% python3 -q
>>> import numpy as np
>>> from numpy import linalg as LA
>>> np.set_printoptions(suppress=True, linewidth=160)
>>> W0 = np.load("test7.npy")
>>> W0
array([[ 13.,  -6.,   3.,   3.,   0.,   0.,  15., -12., -12.,  -6.],
       [ -6.,   8.,  -2.,  -2.,   0.,   0., -10.,   8.,   8.,   4.],
       [  3.,  -2.,   5.,   1.,   0.,   0.,   5.,  -4.,  -4.,  -2.],
       [  3.,  -2.,   1.,   5.,   0.,   0.,   5.,  -4.,  -4.,  -2.],
       [  0.,   0.,   0.,   0.,   4.,   0.,   0.,   0.,   0.,   0.],
       [  0.,   0.,   0.,   0.,   0.,   4.,   0.,   0.,   0.,   0.],
       [ 15., -10.,   5.,   5.,   0.,   0.,  29., -20., -20., -10.],
       [-12.,   8.,  -4.,  -4.,   0.,   0., -20.,  20.,  16.,   8.],
       [-12.,   8.,  -4.,  -4.,   0.,   0., -20.,  16.,  20.,   8.],
       [ -6.,   4.,  -2.,  -2.,   0.,   0., -10.,   8.,   8.,   8.]])
>>> # splits into 3 blocks
>>> Y = W0[0, 0] * W0[1:] - np.outer(W0[1:, 0], W0[0])
>>> Y
array([[  0.,  68.,  -8.,  -8.,   0.,   0., -40.,  32.,  32.,  16.],
       [  0.,  -8.,  56.,   4.,   0.,   0.,  20., -16., -16.,  -8.],
       [  0.,  -8.,   4.,  56.,   0.,   0.,  20., -16., -16.,  -8.],
       [  0.,   0.,   0.,   0.,  52.,   0.,   0.,   0.,   0.,   0.],
       [  0.,   0.,   0.,   0.,   0.,  52.,   0.,   0.,   0.,   0.],
       [  0., -40.,  20.,  20.,   0.,   0., 152., -80., -80., -40.],
       [  0.,  32., -16., -16.,   0.,   0., -80., 116.,  64.,  32.],
       [  0.,  32., -16., -16.,   0.,   0., -80.,  64., 116.,  32.],
       [  0.,  16.,  -8.,  -8.,   0.,   0., -40.,  32.,  32.,  68.]])
>>> LA.matrix_rank(Y), LA.matrix_rank(W0)
(np.int64(9), np.int64(10))
>>> np.flatnonzero(~Y.round(6).any(axis=1))
array([], dtype=int64)
>>> Y = LA.inv(W0)
>>> round(LA.det(W0) * LA.det(Y), 2)
np.float64(1.0)
>>> np.round(LA.cond(W0), 2)
np.float64(20.0)
>>> (np.abs(Y) > 1e-9).astype(int)
array([[1, 1, 1, 1, 0, 0, 1, 1, 1, 1],
       [1, 1, 1, 1, 0, 0, 1, 1, 1, 1],
       [1, 1, 1, 1, 0, 0, 1, 1, 1, 1],
       [1, 1, 1, 1, 0, 0, 1, 1, 1, 1],
       [0, 0, 0, 0, 1, 0, 0, 0, 0, 0],
       [0, 0, 0, 0, 0, 1, 0, 0, 0, 0],
       [1, 1, 1, 1, 0, 0, 1, 1, 1, 1],
       [1, 1, 1, 1, 0, 0, 1, 1, 1, 1],
       [1, 1, 1, 1, 0, 0, 1, 1, 1, 1],
       [1, 1, 1, 1, 0, 0, 1, 1, 1, 1]])
>>> round(float(LA.slogdet(W0)[0]), 2)
1.0
>>> np.round(LA.inv(Y), 2)
array([[ 13.,  -6.,   3.,   3.,   0.,   0.,  15., -12., -12.,  -6.],
       [ -6.,   8.,  -2.,  -2.,   0.,   0., -10.,   8.,   8.,   4.],
       [  3.,  -2.,   5.,   1.,   0.,   0.,   5.,  -4.,  -4.,  -2.],
       [  3.,  -2.,   1.,   5.,   0.,   0.,   5.,  -4.,  -4.,  -2.],
       [  0.,   0.,   0.,   0.,   4.,   0.,   0.,   0.,   0.,   0.],
       [  0.,   0.,   0.,   0.,   0.,   4.,   0.,   0.,   0.,   0.],
       [ 15., -10.,   5.,   5.,   0.,   0.,  29., -20., -20., -10.],
       [-12.,   8.,  -4.,  -4.,   0.,   0., -20.,  20.,  16.,   8.],
       [-12.,   8.,  -4.,  -4.,   0.,   0., -20.,  16.,  20.,   8.],
       [ -6.,   4.,  -2.,  -2.,   0.,   0., -10.,   8.,   8.,   8.]])
>>> Lm = LA.cholesky(W0)
>>> np.round(Lm @ Lm.T, 2)
array([[ 13.,  -6.,   3.,   3.,   0.,   0.,  15., -12., -12.,  -6.],
       [ -6.,   8.,  -2.,  -2.,   0.,   0., -10.,   8.,   8.,   4.],
       [  3.,  -2.,   5.,   1.,   0.,   0.,   5.,  -4.,  -4.,  -2.],
       [  3.,  -2.,   1.,   5.,   0.,   0.,   5.,  -4.,  -4.,  -2.],
       [  0.,   0.,   0.,   0.,   4.,   0.,   0.,   0.,   0.,   0.],
       [  0.,   0.,   0.,   0.,   0.,   4.,   0.,   0.,   0.,   0.],
       [ 15., -10.,   5.,   5.,   0.,   0.,  29., -20., -20., -10.],
       [-12.,   8.,  -4.,  -4.,   0.,   0., -20.,  20.,  16.,   8.],
       [-12.,   8.,  -4.,  -4.,   0.,   0., -20.,  16.,  20.,   8.],
       [ -6.,   4.,  -2.,  -2.,   0.,   0., -10.,   8.,   8.,   8.]])
>>> rng = np.random.default_rng(39)
>>> idx = rng.permutation(10)
>>> idx
array([4, 7, 0, 2, 1, 6, 3, 9, 5, 8])
>>> Y = W0[idx][:, idx]
>>> Y
array([[  4.,   0.,   0.,   0.,   0.,   0.,   0.,   0.,   0.,   0.],
       [  0.,  20., -12.,  -4.,   8., -20.,  -4.,   8.,   0.,  16.],
       [  0., -12.,  13.,   3.,  -6.,  15.,   3.,  -6.,   0., -12.],
       [  0.,  -4.,   3.,   5.,  -2.,   5.,   1.,  -2.,   0.,  -4.],
       [  0.,   8.,  -6.,  -2.,   8., -10.,  -2.,   4.,   0.,   8.],
       [  0., -20.,  15.,   5., -10.,  29.,   5., -10.,   0., -20.],
       [  0.,  -4.,   3.,   1.,  -2.,   5.,   5.,  -2.,   0.,  -4.],
       [  0.,   8.,  -6.,  -2.,   4., -10.,  -2.,   8.,   0.,   8.],
       [  0.,   0.,   0.,   0.,   0.,   0.,   0.,   0.,   4.,   0.],
       [  0.,  16., -12.,  -4.,   8., -20.,  -4.,   8.,   0.,  20.]])
>>> K = np.load("block16.npy")
>>> K
array([[1, 2, 1, 0, 2, 2, 2, 2, 2, 2, 2],
       [2, 1, 2, 1, 0, 2, 2, 2, 2, 2, 2],
       [2, 2, 1, 2, 1, 0, 2, 2, 2, 2, 2],
       [2, 2, 2, 1, 2, 1, 0, 2, 2, 2, 2],
       [2, 2, 2, 2, 1, 2, 1, 0, 2, 2, 2],
       [2, 2, 2, 2, 2, 1, 2, 1, 0, 2, 2],
       [2, 2, 2, 2, 2, 2, 1, 2, 1, 0, 2],
       [2, 2, 2, 2, 2, 2, 2, 1, 2, 1, 0],
       [0, 2, 2, 2, 2, 2, 2, 2, 1, 2, 1],
       [1, 0, 2, 2, 2, 2, 2, 2, 2, 1, 2],
       [2, 1, 0, 2, 2, 2, 2, 2, 2, 2, 1]])
>>> left, s, VT = LA.svd(K, full_matrices=False)
>>> np.round(np.abs(VT[0]), 2)
array([0.3, 0.3, 0.3, 0.3, 0.3, 0.3, 0.3, 0.3, 0.3, 0.3, 0.3])
>>> round(float(np.sqrt((s ** 2).sum())), 2), np.round(LA.norm(K), 2)
(19.34, np.float64(19.34))
>>> np.round(VT @ VT.T, 2) + 0
array([[1., 0., 0., 0., 0., 0., 0., 0., 0., 0., 0.],
       [0., 1., 0., 0., 0., 0., 0., 0., 0., 0., 0.],
       [0., 0., 1., 0., 0., 0., 0., 0., 0., 0., 0.],
       [0., 0., 0., 1., 0., 0., 0., 0., 0., 0., 0.],
       [0., 0., 0., 0., 1., 0., 0., 0., 0., 0., 0.],
       [0., 0., 0., 0., 0., 1., 0., 0., 0., 0., 0.],
       [0., 0., 0., 0., 0., 0., 1., 0., 0., 0., 0.],
       [0., 0., 0., 0., 0., 0., 0., 1., 0., 0., 0.],
       [0., 0., 0., 0., 0., 0., 0., 0., 1., 0., 0.],
       [0., 0., 0., 0., 0., 0., 0., 0., 0., 1., 0.],
       [0., 0., 0., 0., 0., 0., 0., 0., 0., 0., 1.]])
>>> left.shape, s.shape, VT.shape
((11, 11), (11,), (11, 11))
>>> np.allclose(left * s @ VT, K)
True
